$ ipython --no-banner

In [1]: import numpy as np

In [2]: from numpy import linalg as LA

In [3]: np.set_printoptions(suppress=True, linewidth=140)

In [4]: def tidy(a):
   ...:     return np.round(a, 1) + 0
   ...: 

In [5]: mat = np.array([[2, 1, 1, 0], [4, 2, 2, 2], [0, 0, 1, 2]])

In [6]: other = np.array([[1, 2, 0], [1, 1, 1]])

In [7]: Z = np.kron(other, mat)

In [8]: print(tidy(LA.norm(Z, 2)), tidy(LA.norm(other, 2) * LA.norm(mat, 2)))
15.7 15.7

In [9]: K = np.loadtxt("mat.csv", delimiter=",")

In [10]: print(K)
[[ 1.9  1.1  1.  -2.9  1.2]
 [ 2.   1.   1.1 -3.1  0.9]
 [ 2.1  1.   1.  -3.   0.9]
 [ 2.   1.   0.9 -2.9  0.8]
 [ 2.1  1.   1.1 -2.9  0.9]
 [ 2.1  1.   1.  -2.9  1. ]
 [ 2.2  1.1  1.1 -3.   0.9]
 [ 1.9  1.   1.  -3.1  1. ]
 [ 2.   0.9  0.9 -3.   1. ]
 [ 1.9  1.   1.  -3.1  1.1]
 [ 2.   1.   0.9 -3.   1. ]
 [-2.1  2.9 -3.  -2.2  0. ]
 [-2.1  3.  -2.9 -2.   0. ]
 [-2.   2.9 -3.1 -2.1  0.2]
 [-2.   3.  -2.9 -2.   0. ]
 [-2.1  3.1 -3.  -1.9  0.1]
 [-2.   2.9 -3.1 -2.3 -0.2]
 [-1.9  3.2 -3.1 -2.  -0.1]
 [-2.   3.2 -3.2 -1.9  0.1]
 [-2.   2.9 -2.9 -2.1  0. ]
 [-2.1  2.9 -2.9 -2.   0. ]
 [-1.9  3.  -3.  -1.9  0.2]]

In [11]: other = np.c_[K[:, :2] @ np.array([[-2, -1], [1, 2]]), np.array([1, 2, 2, 1, 2, 1, 0, 0, 1, 0, 2, 0, 0, 1, 1, 0, 0, 0, 2, 0, 1, 0])]

In [12]: print(tidy(other))
[[-2.7  0.3  1. ]
 [-3.   0.   2. ]
 [-3.2 -0.1  2. ]
 [-3.   0.   1. ]
 [-3.2 -0.1  2. ]
 [-3.2 -0.1  1. ]
 [-3.3  0.   0. ]
 [-2.8  0.1  0. ]
 [-3.1 -0.2  1. ]
 [-2.8  0.1  0. ]
 [-3.   0.   2. ]
 [ 7.1  7.9  0. ]
 [ 7.2  8.1  0. ]
 [ 6.9  7.8  1. ]
 [ 7.   8.   1. ]
 [ 7.3  8.3  0. ]
 [ 6.9  7.8  0. ]
 [ 7.   8.3  0. ]
 [ 7.2  8.4  2. ]
 [ 6.9  7.8  0. ]
 [ 7.1  7.9  1. ]
 [ 6.8  7.9  0. ]]

In [13]: print(LA.matrix_rank(other))
3

In [14]: print(tidy(LA.lstsq(K, other[:, 0])[0]))
[-2.  1.  0.  0.  0.]

In [15]: print(LA.matrix_rank(np.c_[K, other]))
6

In [16]: d = LA.norm(K[:, None] - K[None], axis=-1)

In [17]: print(d[21].round(6).argsort(kind="stable")[:4])
[21 15 13 14]

In [18]: print(tidy(d[:5, :5]))
[[0.  0.4 0.4 0.4 0.4]
 [0.4 0.  0.2 0.3 0.2]
 [0.4 0.2 0.  0.2 0.1]
 [0.4 0.3 0.2 0.  0.2]
 [0.4 0.2 0.1 0.2 0. ]]

In [19]: print(np.unravel_index(d.round(6).argmax(), d.shape))
(np.int64(6), np.int64(18))

In [20]: print(d.shape)
(22, 22)

In [21]: print(tidy(d[21]))
[6.  6.2 6.1 6.  6.2 6.1 6.2 6.  6.1 6.1 6.  0.4 0.3 0.3 0.3 0.2 0.6 0.4 0.3 0.3 0.3 0. ]

In [22]: print(tidy(LA.norm(K - K.mean(axis=0), axis=1)))
[3.  3.2 3.1 3.  3.2 3.1 3.2 3.  3.1 3.1 3.  3.1 3.1 3.1 3.  3.2 3.1 3.2 3.3 3.  3.1 3. ]

In [23]: print((d + 1e9 * np.eye(22)).round(6).argmin(axis=1))
[ 9  2  4  2  2  2  2  9 10  7  8 19 14 11 12 12 11 18 15 14 12 15]

In [24]: print(tidy(LA.norm(K, axis=1)))
[4.  4.1 4.  3.9 4.  4.  4.1 4.  4.  4.1 4.  5.2 5.1 5.1 5.  5.2 5.2 5.2 5.3 5.  5.  5. ]

In [25]: print(d.mean(axis=1).argmax())
18

In [26]: X = np.loadtxt("layer12.csv", delimiter=",")

In [27]: print(X)
[[-1. -2.  0.  0.]
 [ 2.  1.  0.  0.]
 [ 0.  0. -1. -2.]
 [ 0.  0.  2.  1.]]

In [28]: def softmax(z):
    ...:     e = np.exp(z - z.max(axis=-1, keepdims=True))
    ...:     return e / e.sum(axis=-1, keepdims=True)
    ...: 

In [29]: print(tidy(softmax(X[0] + -1)))
[0.1 0.1 0.4 0.4]

In [30]: print(tidy(softmax(X[0])))
[0.1 0.1 0.4 0.4]

In [31]: att = X @ X.T / np.sqrt(4)

In [32]: print(tidy(softmax(att + np.triu(np.full(att.shape, -np.inf), 1))))
[[1.  0.  0.  0. ]
 [0.  1.  0.  0. ]
 [0.1 0.1 0.9 0. ]
 [0.1 0.1 0.  0.9]]

In [33]: print(softmax(att).round(6).argmax(axis=1))
[0 1 2 3]

In [34]: print(tidy(softmax(att)[0] @ X))
[-0.8 -1.7  0.1 -0.1]

In [35]: A = -1 * np.eye(5) + np.eye(5, k=1)

In [36]: print(A)
[[-1.  1.  0.  0.  0.]
 [ 0. -1.  1.  0.  0.]
 [ 0.  0. -1.  1.  0.]
 [ 0.  0.  0. -1.  1.]
 [ 0.  0.  0.  0. -1.]]

In [37]: q = A.astype(float).copy()

In [38]: for j in range(5):
    ...:     q[:, j] -= q[:, :j] @ (q[:, :j].T @ q[:, j])
    ...:     q[:, j] /= LA.norm(q[:, j])
    ...: 

In [39]: print(q)
[[-1.  0.  0.  0.  0.]
 [ 0. -1.  0.  0.  0.]
 [ 0.  0. -1.  0.  0.]
 [ 0.  0.  0. -1.  0.]
 [ 0.  0.  0.  0. -1.]]

In [40]: rng = np.random.default_rng(445)

In [41]: labels = rng.integers(0, 2, 4)

In [42]: M = np.array([[1, -2, -1, -3], [3, -2, 2, -1], [-1, 3, 0, 2], [-2, -1, 3, 1]]) * (labels[:, None] == labels)

In [43]: print(M)
[[ 1  0  0 -3]
 [ 0 -2  2  0]
 [ 0  3  0  0]
 [-2  0  0  1]]

In [44]: other = X[0, 0] * X[1:] - np.outer(X[1:, 0], X[0])

In [45]: print(other)
[[ 0.  3. -0. -0.]
 [ 0.  0.  1.  2.]
 [ 0.  0. -2. -1.]]

In [46]: print(np.flatnonzero(~other.round(6).any(axis=1)))
[]

In [47]: r0 = np.array([3, 0])

In [48]: print(np.convolve(other[1], r0))
[0. 0. 3. 6. 0.]

In [49]: w1 = np.array([[-2, 3, 2, -2, 1, -1],
    ...:     [2, 1, -2, 3, 0, -2],
    ...:     [0, -3, 3, 0, -3, -1],
    ...:     [1, -1, -2, 3, 1, -2]])

In [50]: coef = np.array([-2, 4, -3, -3, 4, 0])

In [51]: hid = np.maximum(M @ w1 + coef, 0)

In [52]: print((hid > 0).astype(int))
[[0 1 1 0 1 1]
 [0 0 1 0 0 1]
 [1 1 0 1 1 0]
 [1 0 0 1 1 0]]

In [53]: Z = np.array([[1, 0], [1, 0], [2, 2], [1, 1], [0, 2], [1, 1]])

In [54]: print(w1 @ Z)
[[ 2  3]
 [ 0 -3]
 [ 2 -1]
 [-3 -1]]

In [55]: print(hid @ Z)
[[25 19]
 [16 16]
 [17 14]
 [ 7 10]]

In [56]: proj = np.triu(np.array([[2, 1, 0, 1], [1, 0, 2, 0], [1, 1, 1, 0], [2, 1, 1, 0]]), 1) + np.eye(4)

In [57]: other = proj @ M @ LA.inv(proj)

In [58]: print(other)
[[-1. -1.  4. -1.]
 [ 0.  4. -6.  0.]
 [ 0.  3. -6.  0.]
 [-2.  2. -4.  3.]]

In [59]: print(LA.matrix_rank(other))
4
